$ ipython --no-banner

In [1]: import numpy as np

In [2]: from numpy import linalg as LA

In [3]: np.set_printoptions(suppress=True, linewidth=140)

In [4]: rnd = lambda a: np.round(a, 2) + 0

In [5]: m1 = np.load("a.npy")

In [6]: m1
Out[6]: 
array([[ 0, -1, -1, -1],
       [-1,  0, -1, -1],
       [-1, -1,  0, -1],
       [-1, -1, -1,  0]])

In [7]: B = m1 / LA.norm(m1, axis=1, keepdims=True)

In [8]: cov = B @ B.T

In [9]: rnd(LA.norm(B, axis=1))
Out[9]: array([1., 1., 1., 1.])

In [10]: (cov - 2 * np.eye(4)).round(6).argmax(axis=1)
Out[10]: array([1, 0, 0, 0])

In [11]: data = np.diag(np.array([-3, -3, -2, 2, 3, 0, -1, -3, -3, 3, 3, 2, -2, 0])) + -3 * np.eye(14, k=1) + -3 * np.eye(14, k=-1)

In [12]: data
Out[12]: 
array([[-3., -3.,  0.,  0.,  0.,  0.,  0.,  0.,  0.,  0.,  0.,  0.,  0.,  0.],
       [-3., -3., -3.,  0.,  0.,  0.,  0.,  0.,  0.,  0.,  0.,  0.,  0.,  0.],
       [ 0., -3., -2., -3.,  0.,  0.,  0.,  0.,  0.,  0.,  0.,  0.,  0.,  0.],
       [ 0.,  0., -3.,  2., -3.,  0.,  0.,  0.,  0.,  0.,  0.,  0.,  0.,  0.],
       [ 0.,  0.,  0., -3.,  3., -3.,  0.,  0.,  0.,  0.,  0.,  0.,  0.,  0.],
       [ 0.,  0.,  0.,  0., -3.,  0., -3.,  0.,  0.,  0.,  0.,  0.,  0.,  0.],
       [ 0.,  0.,  0.,  0.,  0., -3., -1., -3.,  0.,  0.,  0.,  0.,  0.,  0.],
       [ 0.,  0.,  0.,  0.,  0.,  0., -3., -3., -3.,  0.,  0.,  0.,  0.,  0.],
       [ 0.,  0.,  0.,  0.,  0.,  0.,  0., -3., -3., -3.,  0.,  0.,  0.,  0.],
       [ 0.,  0.,  0.,  0.,  0.,  0.,  0.,  0., -3.,  3., -3.,  0.,  0.,  0.],
       [ 0.,  0.,  0.,  0.,  0.,  0.,  0.,  0.,  0., -3.,  3., -3.,  0.,  0.],
       [ 0.,  0.,  0.,  0.,  0.,  0.,  0.,  0.,  0.,  0., -3.,  2., -3.,  0.],
       [ 0.,  0.,  0.,  0.,  0.,  0.,  0.,  0.,  0.,  0.,  0., -3., -2., -3.],
       [ 0.,  0.,  0.,  0.,  0.,  0.,  0.,  0.,  0.,  0.,  0.,  0., -3.,  0.]])

In [13]: Q, vecs = LA.qr(data[:, :12])[0], LA.qr(data[:, 12:])[0]

In [14]: s = LA.svd(Q.T @ vecs, compute_uv=False)

In [15]: rnd(s)
Out[15]: array([0.96, 0.71])

In [16]: rnd(LA.norm(Q @ Q.T - vecs @ vecs.T, 2))
Out[16]: np.float64(1.0)

In [17]: B = data / np.sqrt((data ** 2).mean(axis=1, keepdims=True))

In [18]: LA.matrix_rank(data - data.mean(axis=1, keepdims=True))
Out[18]: np.int64(13)

In [19]: LA.matrix_rank(B) == LA.matrix_rank(data)
Out[19]: np.True_

In [20]: E = np.load("out13.npy")

In [21]: E
Out[21]: 
array([[ 1, -2,  3,  3,  1,  1,  1, -3, -2,  0, -3, -1,  1],
       [ 1,  1,  0, -1, -3,  0, -2, -1,  2, -2, -1,  0,  1],
       [-1, -1,  1,  1, -1,  1, -1,  3,  1, -3, -2, -2,  2],
       [-3,  0,  0, -3,  1,  1,  1, -2, -1, -3,  1,  3, -3],
       [ 0, -3, -1,  0,  3, -2,  3, -3,  2, -3, -2,  3,  2],
       [-2,  0, -3,  3,  2, -2,  1, -2,  0, -3,  0,  2, -1],
       [ 1, -2,  3,  0,  0,  1,  1,  1,  0,  1, -1,  2, -1],
       [-1,  1, -2, -1,  0, -1,  1, -3,  0,  1,  3,  1,  0],
       [ 3,  3,  3,  0, -3,  2,  3,  3, -2, -3, -1,  0, -2],
       [ 0,  0,  3,  0, -3, -2,  3,  0, -2,  0, -1,  3,  1],
       [-3,  0,  0, -3,  1,  1,  1, -2, -1, -3,  1,  3, -3],
       [-2, -3,  0, -1,  0,  3, -3,  2, -2,  3,  3,  3,  2],
       [ 2,  3,  3, -1,  2,  2,  2,  2,  3,  0, -1,  0, -1]])

In [22]: rk = LA.matrix_rank(E)

In [23]: rk
Out[23]: np.int64(12)

In [24]: ns = LA.svd(E)[2][rk:].T

In [25]: rnd(ns[:, 0] / ns[np.abs(ns[:, 0]).round(6).argmax(), 0])
Out[25]: array([ 0.48, -0.09,  0.9 ,  0.03,  0.52, -0.81, -0.61,  0.02, -0.17, -0.63,  1.  , -0.12,  0.08])

In [26]: LA.matrix_rank(E.T @ E), LA.matrix_rank(E @ E.T)
Out[26]: (np.int64(12), np.int64(12))

In [27]: [int(LA.matrix_rank(E[:, :j + 1])) for j in range(13)]
Out[27]: [1, 2, 3, 4, 5, 6, 7, 8, 9, 10, 11, 12, 12]

In [28]: rnd(E @ ns)
Out[28]: 
array([[0.],
       [0.],
       [0.],
       [0.],
       [0.],
       [0.],
       [0.],
       [0.],
       [0.],
       [0.],
       [0.],
       [0.],
       [0.]])

In [29]: J = np.load("w.npy")

In [30]: J
Out[30]: 
array([[ 1, -5, -4, -3,  1],
       [ 3,  1, -1,  0, -3],
       [ 3,  1, -1,  0, -3],
       [ 0,  0,  0,  0,  0],
       [ 0,  0,  0,  0,  0],
       [ 4, -4, -1,  0, -7],
       [ 3, -3,  1,  1,  0],
       [ 1, -3,  1,  0, -3],
       [ 1, -3,  1,  0, -3],
       [ 2, -5, -2, -1,  0],
       [ 4, -4, -5, -3, -2],
       [ 2, -3, -1, -1,  1],
       [ 5, -2, -2, -1, -2],
       [ 2, -3, -1, -1,  1],
       [ 1, -3,  1,  0, -3],
       [ 4, -2,  0,  0, -6],
       [ 0,  0,  0,  0,  0],
       [ 0, -5, -2, -2, -3],
       [ 2, -8, -3, -3, -2],
       [ 0,  0,  0,  0,  0],
       [ 0,  0,  0,  0,  0],
       [-1, -2, -3, -2,  0],
       [-1, -2, -3, -2,  0],
       [ 2, -5, -2, -1,  0],
       [ 1,  0,  2,  2, -1],
       [ 3, -1, -2,  0, -4],
       [ 5, -2,  2,  2, -7],
       [ 0,  0,  0,  0,  0],
       [ 1,  0,  2,  2, -1],
       [ 5, -2, -2, -1, -2],
       [ 0,  0,  0,  0,  0],
       [ 4, -2,  0,  0, -6],
       [ 0, -2, -1,  0, -1],
       [ 3, -3,  1,  1,  0],
       [ 3,  1, -1,  0, -3],
       [ 0,  0,  0,  0,  0],
       [ 2, -5, -2, -1,  0],
       [ 3,  1, -1,  0, -3],
       [ 0,  0,  0,  0,  0],
       [ 0,  0,  0,  0,  0],
       [ 1, -3,  1,  0, -3],
       [ 0,  0,  0,  0,  0],
       [ 1,  0,  2,  2, -1],
       [ 0, -5, -2, -2, -3],
       [ 2, -3, -1, -1,  1]])

In [31]: vec = np.array([1, 2, -1, 1, 2])

In [32]: np.einsum("ij,j->i", J, vec)
Out[32]: 
array([ -6,   0,   0,   0,   0, -17,  -3, -12, -12,  -7,  -6,  -2,  -2,  -2, -12, -12,   0, -16, -18,   0,   0,  -4,  -4,  -7,  -1,  -5,
       -13,   0,  -1,  -2,   0, -12,  -5,  -3,   0,   0,  -7,   0,   0,   0, -12,   0,  -1, -16,  -2])

In [33]: (J @ vec).argmax()
Out[33]: np.int64(1)

In [34]: J @ (2 * vec)
Out[34]: 
array([-12,   0,   0,   0,   0, -34,  -6, -24, -24, -14, -12,  -4,  -4,  -4, -24, -24,   0, -32, -36,   0,   0,  -8,  -8, -14,  -2, -10,
       -26,   0,  -2,  -4,   0, -24, -10,  -6,   0,   0, -14,   0,   0,   0, -24,   0,  -2, -32,  -4])

In [35]: (J * vec).sum(axis=1)
Out[35]: 
array([ -6,   0,   0,   0,   0, -17,  -3, -12, -12,  -7,  -6,  -2,  -2,  -2, -12, -12,   0, -16, -18,   0,   0,  -4,  -4,  -7,  -1,  -5,
       -13,   0,  -1,  -2,   0, -12,  -5,  -3,   0,   0,  -7,   0,   0,   0, -12,   0,  -1, -16,  -2])

In [36]: np.sign((J @ vec).round(6))
Out[36]: 
array([-1,  0,  0,  0,  0, -1, -1, -1, -1, -1, -1, -1, -1, -1, -1, -1,  0, -1, -1,  0,  0, -1, -1, -1, -1, -1, -1,  0, -1, -1,  0, -1, -1,
       -1,  0,  0, -1,  0,  0,  0, -1,  0, -1, -1, -1])

In [37]: LA.norm(J @ vec) <= LA.norm(J, 2) * LA.norm(vec) + 1e-9
Out[37]: np.True_

In [38]: rng = np.random.default_rng(60107)

In [39]: labels = rng.permutation(5)

In [40]: B = J[:, labels] * rng.choice([-1, 1], 5)

In [41]: B
Out[41]: 
array([[-4,  3, -1, -5,  1],
       [-1,  0,  3,  1,  3],
       [-1,  0,  3,  1,  3],
       [ 0,  0,  0,  0,  0],
       [ 0,  0,  0,  0,  0],
       [-1,  0,  7, -4,  4],
       [ 1, -1,  0, -3,  3],
       [ 1,  0,  3, -3,  1],
       [ 1,  0,  3, -3,  1],
       [-2,  1,  0, -5,  2],
       [-5,  3,  2, -4,  4],
       [-1,  1, -1, -3,  2],
       [-2,  1,  2, -2,  5],
       [-1,  1, -1, -3,  2],
       [ 1,  0,  3, -3,  1],
       [ 0,  0,  6, -2,  4],
       [ 0,  0,  0,  0,  0],
       [-2,  2,  3, -5,  0],
       [-3,  3,  2, -8,  2],
       [ 0,  0,  0,  0,  0],
       [ 0,  0,  0,  0,  0],
       [-3,  2,  0, -2, -1],
       [-3,  2,  0, -2, -1],
       [-2,  1,  0, -5,  2],
       [ 2, -2,  1,  0,  1],
       [-2,  0,  4, -1,  3],
       [ 2, -2,  7, -2,  5],
       [ 0,  0,  0,  0,  0],
       [ 2, -2,  1,  0,  1],
       [-2,  1,  2, -2,  5],
       [ 0,  0,  0,  0,  0],
       [ 0,  0,  6, -2,  4],
       [-1,  0,  1, -2,  0],
       [ 1, -1,  0, -3,  3],
       [-1,  0,  3,  1,  3],
       [ 0,  0,  0,  0,  0],
       [-2,  1,  0, -5,  2],
       [-1,  0,  3,  1,  3],
       [ 0,  0,  0,  0,  0],
       [ 0,  0,  0,  0,  0],
       [ 1,  0,  3, -3,  1],
       [ 0,  0,  0,  0,  0],
       [ 2, -2,  1,  0,  1],
       [-2,  2,  3, -5,  0],
       [-1,  1, -1, -3,  2]])

In [42]: Uu, _, vt = LA.svd(J.T @ B)

In [43]: rnd(LA.lstsq(J, B)[0])
Out[43]: 
array([[ 0.,  0.,  0.,  0.,  1.],
       [ 0.,  0.,  0.,  1.,  0.],
       [ 1.,  0.,  0.,  0.,  0.],
       [ 0., -1.,  0.,  0.,  0.],
       [ 0.,  0., -1.,  0.,  0.]])

In [44]: Ac = J - J.mean(axis=0)

In [45]: vecs = LA.svd(Ac)[2][:4]

In [46]: B = Ac - Ac @ vecs.T @ vecs

In [47]: rnd((Ac @ vecs.T).std(axis=0))
Out[47]: array([2.53, 2.42, 1.37, 1.16])

In [48]: rnd(B.std(axis=0))
Out[48]: array([0.04, 0.03, 0.16, 0.24, 0.01])

In [49]: dist = LA.norm(J[:, None] - J[None], axis=-1)

In [50]: (dist + 1e9 * np.eye(45)).round(6).argmin(axis=1)
Out[50]: 
array([ 9,  2,  1,  4,  3, 15, 33,  8,  7, 23, 12, 13, 29, 11,  7, 31,  3, 43, 17,  3,  3, 22, 21,  9, 28,  1, 15,  3, 24, 12,  3, 15,  3,
        6,  1,  3,  9,  1,  3,  3,  7,  3, 24, 17, 11])

In [51]: np.flatnonzero(dist[19] < dist.mean() / 2)
Out[51]: array([ 3,  4, 16, 19, 20, 27, 30, 32, 35, 38, 39, 41])

In [52]: dist[19].round(6).argsort(kind="stable")[:4]
Out[52]: array([ 3,  4, 16, 19])

In [53]: np.unravel_index(dist.round(6).argmax(), dist.shape)
Out[53]: (np.int64(0), np.int64(26))

In [54]: LA.matrix_rank(dist ** 2)
Out[54]: np.int64(7)

In [55]: dist.mean(axis=1).argmax()
Out[55]: np.int64(26)

In [56]: cov = np.cov(J, rowvar=False)

In [57]: rnd(np.corrcoef(J.T))
Out[57]: 
array([[ 1.  , -0.17, -0.1 ,  0.08, -0.57],
       [-0.17,  1.  ,  0.46,  0.6 ,  0.07],
       [-0.1 ,  0.46,  1.  ,  0.91, -0.13],
       [ 0.08,  0.6 ,  0.91,  1.  , -0.18],
       [-0.57,  0.07, -0.13, -0.18,  1.  ]])

In [58]: np.argsort(-J.std(axis=0).round(6), kind="stable")
Out[58]: array([1, 4, 0, 2, 3])

In [59]: rnd(np.polyfit(J[:, 4], J[:, 2], 1))
Out[59]: array([-0.1 , -0.79])

In [60]: rnd(J.std(axis=0))
Out[60]: array([1.67, 2.11, 1.58, 1.19, 2.09])

In [61]: np.argwhere(np.triu(np.abs(np.corrcoef(J.T)) > 0.8, 1))
Out[61]: array([[2, 3]])

In [62]: rnd(LA.eigvalsh(cov)[::-1])
Out[62]: array([6.52, 5.97, 1.92, 1.37, 0.09])

In [63]: X = np.loadtxt("m.csv", delimiter=",")

In [64]: X
Out[64]: 
array([[ 89.,  56.,  72.,  61.,  45.,  81.,  16.,  77.,  72.,  64.,  66.,  31.],
       [ 56.,  84.,  18., 112.,  76.,  66.,   4., 104.,  30.,  70.,  30.,  28.],
       [ 72.,  18.,  81.,  18.,   0.,  63.,  18.,  36.,  81.,  27.,  63.,  18.],
       [ 61., 112.,  18., 166.,  90.,  86.,   4., 143.,  45.,  78.,  32.,  31.],
       [ 45.,  76.,   0.,  90.,  82.,  48.,   0.,  87.,   3.,  72.,  18.,  27.],
       [ 81.,  66.,  63.,  86.,  48.,  83.,  14.,  91.,  72.,  61.,  59.,  29.],
       [ 16.,   4.,  18.,   4.,   0.,  14.,   4.,   8.,  18.,   6.,  14.,   4.],
       [ 77., 104.,  36., 143.,  87.,  91.,   8., 133.,  54.,  84.,  46.,  35.],
       [ 72.,  30.,  81.,  45.,   3.,  72.,  18.,  54.,  90.,  27.,  63.,  18.],
       [ 64.,  70.,  27.,  78.,  72.,  61.,   6.,  84.,  27.,  73.,  37.,  30.],
       [ 66.,  30.,  63.,  32.,  18.,  59.,  14.,  46.,  63.,  37.,  53.,  20.],
       [ 31.,  28.,  18.,  31.,  27.,  29.,   4.,  35.,  18.,  30.,  20.,  13.]])

In [65]: B = X / np.sqrt((X ** 2).mean(axis=1, keepdims=True))

In [66]: LA.matrix_rank(X - X.mean(axis=1, keepdims=True))
Out[66]: np.int64(3)

In [67]: [round(float(x), 2) for x in LA.svd(X, compute_uv=False)[:3]]
Out[67]: [676.09, 219.34, 55.57]

In [68]: LA.matrix_rank(X, rtol=0.1)
Out[68]: np.int64(2)

In [69]: rnd(LA.norm(X, 2) / LA.norm(X))
Out[69]: np.float64(0.95)

In [70]: A = np.triu(rng.random((6, 6)) < 0.4, 1).astype(int)

In [71]: A = A + A.T

In [72]: A
Out[72]: 
array([[0, 0, 0, 0, 0, 0],
       [0, 0, 0, 0, 0, 0],
       [0, 0, 0, 1, 0, 0],
       [0, 0, 1, 0, 1, 0],
       [0, 0, 0, 1, 0, 1],
       [0, 0, 0, 0, 1, 0]])

In [73]: A.sum(axis=0)
Out[73]: array([0, 0, 1, 2, 2, 1])

In [74]: np.argwhere(np.triu(A))
Out[74]: 
array([[2, 3],
       [3, 4],
       [4, 5]])

In [75]: L = np.diag(A.sum(axis=1)) - A

In [76]: round(LA.det(L[1:, 1:]))
Out[76]: 0

In [77]: LA.matrix_rank(L)
Out[77]: np.int64(3)

In [78]: rnd(LA.eigvalsh(L))
Out[78]: array([0.  , 0.  , 0.  , 0.59, 2.  , 3.41])

In [79]: (LA.eigvalsh(L) < 1e-8).sum()
Out[79]: np.int64(3)

In [80]: labels = rng.integers(0, 2, 12)

In [81]: F = np.triu((labels[:, None] == labels) & (rng.random((12, 12)) < 0.8), 1).astype(int)

In [82]: F += F.T

In [83]: F
Out[83]: 
array([[0, 0, 1, 1, 1, 1, 1, 0, 1, 0, 0, 1],
       [0, 0, 0, 0, 0, 0, 0, 1, 0, 1, 0, 0],
       [1, 0, 0, 1, 0, 1, 1, 0, 1, 0, 1, 1],
       [1, 0, 1, 0, 1, 1, 1, 0, 1, 0, 0, 1],
       [1, 0, 0, 1, 0, 0, 1, 0, 1, 0, 1, 1],
       [1, 0, 1, 1, 0, 0, 1, 0, 1, 0, 1, 1],
       [1, 0, 1, 1, 1, 1, 0, 0, 1, 0, 1, 1],
       [0, 1, 0, 0, 0, 0, 0, 0, 0, 1, 0, 0],
       [1, 0, 1, 1, 1, 1, 1, 0, 0, 0, 1, 0],
       [0, 1, 0, 0, 0, 0, 0, 1, 0, 0, 0, 0],
       [0, 0, 1, 0, 1, 1, 1, 0, 1, 0, 0, 1],
       [1, 0, 1, 1, 1, 1, 1, 0, 0, 0, 1, 0]])

In [84]: Uu, s, vt = LA.svd(F)

In [85]: vecs = vt[:(s > 1e-8).sum()]

In [86]: vec = F[9] + 4 * F[5] + rng.integers(2) * np.eye(12)[3]

In [87]: vec
Out[87]: array([4., 1., 4., 4., 0., 0., 4., 1., 4., 0., 4., 4.])

In [88]: LA.matrix_rank(np.vstack([F, vec]))
Out[88]: np.int64(11)

In [89]: np.allclose(vecs.T @ vecs @ vec, vec)
Out[89]: True

In [90]: rnd(np.diag(vecs.T @ vecs))
Out[90]: array([1. , 1. , 1. , 1. , 1. , 1. , 1. , 1. , 0.5, 1. , 1. , 0.5])

In [91]: rnd(vecs.T @ vecs)
Out[91]: 
array([[1. , 0. , 0. , 0. , 0. , 0. , 0. , 0. , 0. , 0. , 0. , 0. ],
       [0. , 1. , 0. , 0. , 0. , 0. , 0. , 0. , 0. , 0. , 0. , 0. ],
       [0. , 0. , 1. , 0. , 0. , 0. , 0. , 0. , 0. , 0. , 0. , 0. ],
       [0. , 0. , 0. , 1. , 0. , 0. , 0. , 0. , 0. , 0. , 0. , 0. ],
       [0. , 0. , 0. , 0. , 1. , 0. , 0. , 0. , 0. , 0. , 0. , 0. ],
       [0. , 0. , 0. , 0. , 0. , 1. , 0. , 0. , 0. , 0. , 0. , 0. ],
       [0. , 0. , 0. , 0. , 0. , 0. , 1. , 0. , 0. , 0. , 0. , 0. ],
       [0. , 0. , 0. , 0. , 0. , 0. , 0. , 1. , 0. , 0. , 0. , 0. ],
       [0. , 0. , 0. , 0. , 0. , 0. , 0. , 0. , 0.5, 0. , 0. , 0.5],
       [0. , 0. , 0. , 0. , 0. , 0. , 0. , 0. , 0. , 1. , 0. , 0. ],
       [0. , 0. , 0. , 0. , 0. , 0. , 0. , 0. , 0. , 0. , 1. , 0. ],
       [0. , 0. , 0. , 0. , 0. , 0. , 0. , 0. , 0.5, 0. , 0. , 0.5]])

In [92]: rnd(LA.norm(vec - vecs.T @ vecs @ vec))
Out[92]: np.float64(0.0)
